>>> import numpy as np
>>> from numpy import linalg as LA
>>> np.set_printoptions(precision=3, suppress=True, linewidth=100, legacy="1.25")
>>> def rd(a):
...     return np.round(a, 3) + 0
... 
>>> A = np.loadtxt("mat.csv", delimiter=",")
>>> print(A)
[[  2.651  10.685 -22.88 ]
 [-19.505 -22.556 -13.952]
 [-20.293 -22.47  -12.927]
 [  2.945  11.814 -22.141]
 [  2.152  11.769 -21.289]
 [  2.326  13.407 -22.051]
 [  2.643  13.212 -22.689]
 [  0.036  13.191 -22.351]
 [-18.43  -22.569 -15.514]
 [-22.    -21.26  -12.398]
 [-21.308 -21.424 -13.672]
 [-20.365 -22.07  -14.019]
 [-18.742 -21.907 -13.359]
 [ -0.909  11.687 -23.641]
 [  1.713   9.985 -21.777]
 [-19.082 -23.022 -13.247]
 [  2.138  11.893 -22.384]
 [-19.786 -22.959 -13.676]]
>>> B = np.c_[A[:, :1] @ np.array([[-1]]), np.array([5, 7, 6, 8, 5, 3, 8, 3, 5, 5, 0, 4, 9, 1, 3, 7, 1, 1])]
>>> print(B)
[[-2.651  5.   ]
 [19.505  7.   ]
 [20.293  6.   ]
 [-2.945  8.   ]
 [-2.152  5.   ]
 [-2.326  3.   ]
 [-2.643  8.   ]
 [-0.036  3.   ]
 [18.43   5.   ]
 [22.     5.   ]
 [21.308  0.   ]
 [20.365  4.   ]
 [18.742  9.   ]
 [ 0.909  1.   ]
 [-1.713  3.   ]
 [19.082  7.   ]
 [-2.138  1.   ]
 [19.786  1.   ]]
>>> print(rd(LA.lstsq(A, B[:, 0])[0]))
[-1.  0.  0.]
>>> print(LA.matrix_rank(B))
2
>>> Uu, sig, vt = LA.svd(A)
>>> print(rd(sig))
[98.608 76.303  5.074]
>>> B = Uu[:, :2] @ np.diag(sig[:2]) @ vt[:2]
>>> print(rd(np.abs(A - B).max()))
1.951
>>> print(rd(LA.norm(A - B) / LA.norm(A)))
0.041
>>> print(LA.matrix_rank(A, rtol=0.05))
3
>>> print(rd(LA.norm(A - B, 2)), rd(sig[2]))
5.074 5.074
>>> data = np.loadtxt("w.csv", delimiter=",")
>>> print(data)
[[3. 1. 1.]
 [0. 5. 3.]
 [0. 0. 1.]]
>>> # triangular: eigenvalues sit on the diagonal
>>> hat = np.triu(np.array([[2, 0, -2], [-2, -1, -2], [0, 1, -2]]), 1) + np.eye(3)
>>> B = hat @ data @ LA.inv(hat)
>>> print(hat @ data - data @ hat)
[[0. 0. 6.]
 [0. 0. 8.]
 [0. 0. 0.]]
>>> print(np.poly(B))
[  1.  -9.  23. -15.]
>>> print(np.trace(B), np.trace(data))
9.0 9.0
>>> print(LA.matrix_rank(B))
3
>>> D = LA.norm(A[:, None] - A[None], axis=-1)
>>> print(rd(D[:5, :5]))
[[ 0.    40.934 41.53   1.381  1.989]
 [40.934  0.     1.296 41.861 41.244]
 [41.53   1.296  0.    42.43  41.785]
 [ 1.381 41.861 42.43   0.     1.165]
 [ 1.989 41.244 41.785  1.165  0.   ]]
>>> m1 = np.load("test13.npy")
>>> print(m1)
[[ 6  1  9]
 [ 1  9  3]
 [ 9  3 27]]
>>> # symmetric
>>> vec = np.array([-2, -2, 0])
>>> y = m1 @ vec
>>> print(y)
[-14 -20 -24]
>>> print(rd(LA.solve(m1, y)))
[-2. -2.  0.]
>>> print(rd(LA.solve(m1.T, m1[1])))
[0. 1. 0.]
>>> print(rd(LA.solve(m1, m1[:, 2])))
[0. 0. 1.]
>>> print(rd(LA.solve(m1, y + m1[:, 1])))
[-2. -1.  0.]
>>> print(rd(LA.norm(m1) ** 2 / LA.norm(m1, 2) ** 2))
1.085
>>> print(rd(LA.norm(m1, axis=1)))
[10.863  9.539 28.618]
>>> print(rd(LA.norm(m1, 1)), rd(LA.norm(m1, np.inf)))
39.0 39.0
>>> print(m1[1] @ m1[0])
42
>>> print(rd(LA.norm(m1, 2)))
30.788
>>> w, vecs = LA.eig(m1)
>>> print(np.prod(w))
702.0
>>> print(rd(np.sort(LA.eigvals(m1 @ m1))))
[  7.123  72.988 947.889]
>>> print(rd(np.sort(LA.eigvals(LA.inv(m1)))))
[0.032 0.117 0.375]
>>> vec = np.array([-1, 1, 1])
>>> y = A @ vec
>>> print(rd(LA.solve(A.T @ A, A.T @ y)))
[-1.  1.  1.]
>>> print(rd(LA.lstsq(A, y)[0]))
[-1.  1.  1.]
>>> rng = np.random.default_rng(540)
>>> y = y + 0.1 * rng.normal(size=18)
>>> print(rd(y))
[-14.83  -17.02  -15.18  -13.162 -11.745 -11.002 -12.155  -9.232 -19.373 -11.618 -13.685 -15.627
 -16.364 -11.067 -13.501 -17.231 -12.588 -16.755]
>>> c, *_ = LA.lstsq(A, y)
>>> print(rd(c))
[-0.982  0.985  0.993]
>>> print(c.round())
[-1.  1.  1.]
>>> print(rd(A.T @ (y - A @ c)))
[0. 0. 0.]
>>> print(rd(LA.norm(y - A @ c)))
0.326
>>> w, vecs = LA.eigh(m1)
>>> vec = np.array([5, 0, 0])
>>> print(rd(LA.eigvalsh(m1[1:, 1:])))
[ 8.513 27.487]
>>> print(vec @ m1 @ vec / (vec @ vec), rd(w[0]), rd(w[-1]))
6.0 2.669 30.788
>>> print((np.sign(vecs[:, -1].round(6)) == np.sign(vecs[0, -1].round(6))).astype(int))
[1 1 1]
>>> print(rd(vecs * np.sqrt(w) @ vecs.T))
[[2.1   0.108 1.257]
 [0.108 2.977 0.358]
 [1.257 0.358 5.029]]
>>> print(np.abs(m1).sum(axis=1).max(), rd(np.abs(w).max()))
39 30.788
>>> E = np.load("dump.npy")
>>> print(E)
[[ 8  0  0  0]
 [ 0 -8  0  0]
 [ 0  0 -5  0]
 [ 0  0  0  2]]
>>> # symmetric, so the eigenvalues are real
>>> w, vecs = LA.eigh(E)
>>> vec = np.array([3, 2, 1, 3])
>>> print(vecs * np.abs(w) @ vecs.T)
[[8. 0. 0. 0.]
 [0. 8. 0. 0.]
 [0. 0. 5. 0.]
 [0. 0. 0. 2.]]
>>> print(rd(vec @ E @ vec / (vec @ vec)), w[0], w[-1])
2.304 -8.0 8.0
>>> W0 = np.load("run4.npy")
>>> print(rd(W0))
[[ 0.714  0.429 -0.143]
 [ 0.429  0.257 -0.086]
 [-0.143 -0.086  0.029]]
>>> # rank 1
>>> print(rd(W0.sum(axis=1)))
[ 1.   0.6 -0.2]
>>> print(rd(LA.svd(W0, compute_uv=False)))
[1. 0. 0.]
>>> print(rd(LA.norm(W0)))
1.0
>>> print(rd(W0.sum(axis=0)))
[ 1.   0.6 -0.2]
>>> print(rd(np.trace(LA.pinv(W0) @ W0)))
1.0
>>> print(rd(W0 @ LA.pinv(W0) @ W0))
[[ 0.714  0.429 -0.143]
 [ 0.429  0.257 -0.086]
 [-0.143 -0.086  0.029]]
>>> Uu, sig = LA.svd(m1)
Traceback (most recent call last):
  File "<python-input-82>", line 1, in <module>
    Uu, sig = LA.svd(m1)
    ^^^^^^^
ValueError: too many values to unpack (expected 2)
>>> Uu, sig, vt = LA.svd(m1, full_matrices=False)
>>> print(np.abs(Uu[:, 0]).round(6).argmax())
2
>>> print(rd(sig))
[30.788  8.543  2.669]
>>> print(Uu.shape, sig.shape, vt.shape)
(3, 3) (3,) (3, 3)
>>> print(rd(Uu.T @ m1 @ vt.T))
[[30.788  0.     0.   ]
 [ 0.     8.543  0.   ]
 [ 0.     0.     2.669]]
>>> print(rd(np.cumsum(sig ** 2) / np.sum(sig ** 2)))
[0.922 0.993 1.   ]
>>> Uu, sig, vt = LA.svd(W0)
>>> vecs = vt[:(sig > 1e-8).sum()]
>>> vec = W0[1] + 4 * W0[2] + rng.integers(2) * np.eye(3)[2]
>>> print(rd(vec))
[-0.143 -0.086  1.029]
>>> print(np.allclose(vecs.T @ vecs @ vec, vec))
False
>>> print(rd(vecs.T @ vecs))
[[ 0.714  0.429 -0.143]
 [ 0.429  0.257 -0.086]
 [-0.143 -0.086  0.029]]
>>> print(rd(LA.norm(vec - vecs.T @ vecs @ vec)))
0.986
>>> print(rd(np.diag(vecs.T @ vecs)))
[0.714 0.257 0.029]
>>> X = np.array([[0.0, 5.0, 0.0], [5.0, 3.0, 5.0], [0.0, 5.0, 1.0]])
>>> print(X)
[[0. 5. 0.]
 [5. 3. 5.]
 [0. 5. 1.]]
>>> # symmetric
>>> w, vecs = LA.eig(X)
>>> print(rd(np.sort(LA.eigvals(X.T))))
[-5.455  0.512  8.943]
>>> print(rd(np.sort(LA.eigvals(LA.inv(X)))))
[-0.183  0.112  1.951]
>>> print(LA.cond(X) > 100)
False
>>> print(LA.matrix_rank(X, rtol=0.1))
2
>>> print(rd(np.abs(LA.svd(X)[2][-1])))
[0.688 0.07  0.723]
>>> print(np.argsort(-LA.norm(X, axis=0).round(6), kind="stable")[:3])
[1 2 0]
>>> print(rd(LA.norm(X, 2) / LA.norm(X)))
0.853
>>> K = np.loadtxt("out5.csv", delimiter=",")
>>> print(K)
[[ -2.   2.  -4.]
 [ -6.   3.  -2.]
 [ -8.   8.   3.]
 [-12.   9.   2.]
 [-11.   4.  -3.]
 [-15.   2.  -8.]
 [-20.   3.  -5.]
 [-16.   8.   0.]
 [-19.   3.  -5.]
 [-22.   7.   0.]
 [-23.   9.   4.]
 [-22.  14.   2.]
 [-27.  16.  -1.]
 [-32.  17.  -4.]
 [-35.  17.  -2.]
 [-32.  12.   2.]
 [-29.  17.   7.]
 [-27.  18.   8.]]
>>> cen = (K - K.mean(axis=0)) / K.std(axis=0)
>>> print(rd(cen.std(axis=0)))
[1. 1. 1.]
>>> c = LA.lstsq(np.delete(cen, 2, axis=1), cen[:, 2])[0]
>>> print(rd(c))
[0.52  1.013]
>>> D = LA.norm(K[:, None] - K[None], axis=-1)
>>> print(D[16].round(6).argsort(kind="stable")[:4])
[16 17 15 12]
>>> labels = K[:, 2] > np.median(K[:, 2])
>>> u = K[labels].mean(axis=0) - K[~labels].mean(axis=0)
>>> print(rd(u))
[-2.667  3.889  6.889]
>>> cen = K - K.mean(axis=1)
Traceback (most recent call last):
  File "<python-input-119>", line 1, in <module>
    cen = K - K.mean(axis=1)
          ~~^~~~~~~~~~~~~~~~
ValueError: operands could not be broadcast together with shapes (18,3) (18,) 
>>> cen = K - K.mean(axis=0)
>>> Uu, sig, vt = LA.svd(cen, full_matrices=False)
>>> print(rd(sig ** 2 / (sig ** 2).sum()))
[0.822 0.146 0.033]
>>> print(rd(cen.mean(axis=0)))
[0. 0. 0.]
>>> print(rd((sig ** 2).sum() ** 2 / (sig ** 4).sum()))
1.434
>>> print(LA.matrix_rank(cen))
3
>>> print(rd(sig))
[44.976 18.947  8.955]
>>> Z = np.array([[0.3, 0.4, -0.2]])
>>> M = np.array([[2],
...     [3],
...     [3],
...     [0],
...     [0],
...     [0],
...     [0],
...     [0],
...     [1],
...     [3],
...     [2],
...     [2],
...     [3],
...     [1],
...     [0],
...     [0],
...     [1]]) @ Z + 0.3 * rng.normal(size=(17, 3))
>>> print(rd(M))
[[ 0.566  1.575 -0.389]
 [ 1.15   1.311 -0.127]
 [ 0.933  1.641 -0.628]
 [ 0.46  -0.032  0.498]
 [-0.37   0.068  0.045]
 [-0.13   0.167  0.104]
 [-0.198 -0.108 -0.369]
 [-0.194 -0.586 -0.314]
 [ 0.31   0.465  0.249]
 [ 0.529  0.702 -0.13 ]
 [ 0.12   1.136 -0.46 ]
 [ 1.018  0.636  0.265]
 [ 0.875  1.168 -0.399]
 [ 0.33   0.72  -0.107]
 [ 0.076  0.102  0.131]
 [-0.167 -0.082  0.249]
 [ 0.136  1.297 -0.597]]
>>> B = data / LA.norm(data, axis=1, keepdims=True)
>>> C2 = B @ B.T
>>> print(rd(LA.norm(B, axis=1)))
[1. 1. 1.]
>>> print(np.argwhere(np.triu(np.abs(C2) > 0.95, 1)))
[]
>>> Uu, sig, vt = LA.svd(M, full_matrices=False)
>>> print(rd(vt @ vt.T))
[[1. 0. 0.]
 [0. 1. 0.]
 [0. 0. 1.]]
>>> print(rd(np.abs(vt[0])))
[0.477 0.855 0.202]
>>> print(rd(Uu.T @ M @ vt.T))
[[4.219 0.    0.   ]
 [0.    1.487 0.   ]
 [0.    0.    0.764]]
>>> print(Uu.shape, sig.shape, vt.shape)
(17, 3) (3,) (3, 3)
>>> print(rd(sig / sig[0]))
[1.    0.353 0.181]
>>> vec = np.array([0, 4, 4])
>>> vec @ M
Traceback (most recent call last):
  File "<python-input-141>", line 1, in <module>
    vec @ M
    ~~~~^~~
ValueError: matmul: Input operand 1 has a mismatch in its core dimension 0, with gufunc signature (n?,k),(k,m?)->(n?,m?) (size 17 is different from 3)
>>> print((M @ vec).argmax())
0
>>> print(np.sign((M @ vec).round(6)))
[ 1.  1.  1.  1.  1.  1. -1. -1.  1.  1.  1.  1.  1.  1.  1.  1.  1.]
>>> B = M / LA.norm(M, axis=1)
Traceback (most recent call last):
  File "<python-input-144>", line 1, in <module>
    B = M / LA.norm(M, axis=1)
        ~~^~~~~~~~~~~~~~~~~~~~
ValueError: operands could not be broadcast together with shapes (17,3) (17,) 
>>> B = M / LA.norm(M, axis=1, keepdims=True)
>>> C2 = B @ B.T
>>> print(rd(LA.norm(B, axis=1)))
[1. 1. 1. 1. 1. 1. 1. 1. 1. 1. 1. 1. 1. 1. 1. 1. 1.]
>>> vec = np.array([1, 2, 3])
>>> y = M @ vec
>>> print(rd(LA.lstsq(M, y)[0]))
[1. 2. 3.]
>>> print(rd(LA.solve(M.T @ M, M.T @ y)))
[1. 2. 3.]
>>> y = y + 0.02 * rng.normal(size=17)
>>> print(rd(y))
[ 2.558  3.406  2.355  1.884 -0.108  0.535 -1.512 -2.299  1.94   1.517  1.037  3.099  2.042  1.459
  0.66   0.419  0.936]
>>> c, *_ = LA.lstsq(M, y)
>>> print(rd(c))
[1.016 1.992 2.965]
>>> print(rd(LA.norm(y - M @ c)))
0.067
>>> print(c.round())
[1. 2. 3.]
>>> print(rd(M.T @ (y - M @ c)))
[0. 0. 0.]
>>> print([round(float(LA.norm(LA.solve(M.T @ M + lam * np.eye(3), M.T @ y))), 2) for lam in (0, 1, 10, 100)])
[3.71, 2.34, 1.1, 0.25]
